In [1]: import numpy as np

In [2]: import numpy.linalg as la

In [3]: np.set_printoptions(precision=3, suppress=True, linewidth=160)

In [4]: tidy = lambda a: np.round(a, 3) + 0

In [5]: J = np.loadtxt("sample18.csv", delimiter=",")

In [6]: J
Out[6]: 
array([[  1.,  -3.,   9., -27.],
       [  1.,  -2.,   4.,  -8.],
       [  1.,  -1.,   1.,  -1.],
       [  1.,   0.,   0.,   0.],
       [  1.,   1.,   1.,   1.],
       [  1.,   2.,   4.,   8.],
       [  1.,   3.,   9.,  27.],
       [  1.,   4.,  16.,  64.]])

In [7]: out = np.c_[J[:, :3] @ np.array([[1, 0, 0], [1, 2, 2], [0, 1, 1]]), np.array([-2, 4, 1, -4, 5, -3, -4, 3])]

In [8]: out
Out[8]: 
array([[-2.,  3.,  3., -2.],
       [-1.,  0.,  0.,  4.],
       [ 0., -1., -1.,  1.],
       [ 1.,  0.,  0., -4.],
       [ 2.,  3.,  3.,  5.],
       [ 3.,  8.,  8., -3.],
       [ 4., 15., 15., -4.],
       [ 5., 24., 24.,  3.]])

In [9]: tidy(la.lstsq(J, out[:, 0])[0])
Out[9]: array([1., 1., 0., 0.])

In [10]: print(la.matrix_rank(np.c_[J, out]))
5

In [11]: tidy(la.norm(out - J @ la.lstsq(J, out)[0], axis=0))
Out[11]: array([0.   , 0.   , 0.   , 8.565])

In [12]: O, R = la.qr(J)

In [13]: np.allclose(R.T @ R, J.T @ J)
Out[13]: True

In [14]: O.shape, R.shape
Out[14]: ((8, 4), (4, 4))

In [15]: print(tidy(abs(R[0, 0])), tidy(la.norm(J[:, 0])))
2.828 2.828

In [16]: tidy(R)
Out[16]: 
array([[ -2.828,  -1.414, -15.556, -22.627],
       [  0.   ,   6.481,   6.481,  64.807],
       [  0.   ,   0.   ,  12.961,  19.442],
       [  0.   ,   0.   ,   0.   , -24.372]])

In [17]: tidy(np.trace(O @ O.T))
Out[17]: np.float64(4.0)

In [18]: u = np.array([3, 1, 8])

In [19]: np.correlate(J[3], J[7], "full")
Out[19]: array([64., 16.,  4.,  1.,  0.,  0.,  0.])

In [20]: np.convolve(J[3], u)
Out[20]: array([3., 1., 8., 0., 0., 0.])

In [21]: x = np.array([1, 0, 0, -3])

In [22]: target = J @ x

In [23]: beta, lr = np.zeros(4), 1 / la.norm(J, 2) ** 2

In [24]: for i in range(250):
    ...:     beta -= lr * J.T @ (J @ beta - target)
    ...:     if i % 50 == 0: print(i, round(la.norm(J @ beta - target), 3))
    ...: 
0 10.4
50 2.209
100 1.875
150 1.798
200 1.728

In [25]: tidy(beta)
Out[25]: array([ 0.178, -0.176,  0.089, -2.993])

In [26]: F = np.loadtxt("w.csv", delimiter=",")

In [27]: print(F)
[[ 5.  1. -3. -5.  0.  1.  2.  3.  0.]
 [-5. -5.  0. -1. -2. -1.  3.  4.  0.]
 [-3.  5.  3. -2. -1. -5.  2. -5. -5.]
 [-2.  3.  4.  1.  5.  3. -1.  5. -5.]
 [-1. -5.  0.  4.  2. -4. -3. -3. -2.]
 [ 2. -3.  3. -4. -4. -1. -5. -5. -5.]
 [-3. -5. -3. -2. -2.  0. -4. -2.  4.]
 [ 2.  4. -5.  4.  5.  3. -4. -4.  4.]
 [ 0.  0.  0.  0.  0.  0.  0.  0.  0.]]

In [28]: Uu, sig, VT = la.svd(F)

In [29]: np.argmax(sig[:-1] / (sig[1:] + 1e-6)) + 1
Out[29]: np.int64(8)

In [30]: tidy(sig)
Out[30]: array([15.102, 14.089, 13.025, 10.865,  8.673,  5.778,  4.071,  1.237,  0.   ])

In [31]: out = Uu[:, :8] @ np.diag(sig[:8]) @ VT[:8]

In [32]: print(tidy(la.norm(F - out, 2)), sig[8])
0.0 0.0

In [33]: tidy(np.abs(F - out).max())
Out[33]: np.float64(0.0)

In [34]: la.matrix_rank(out)
Out[34]: np.int64(8)
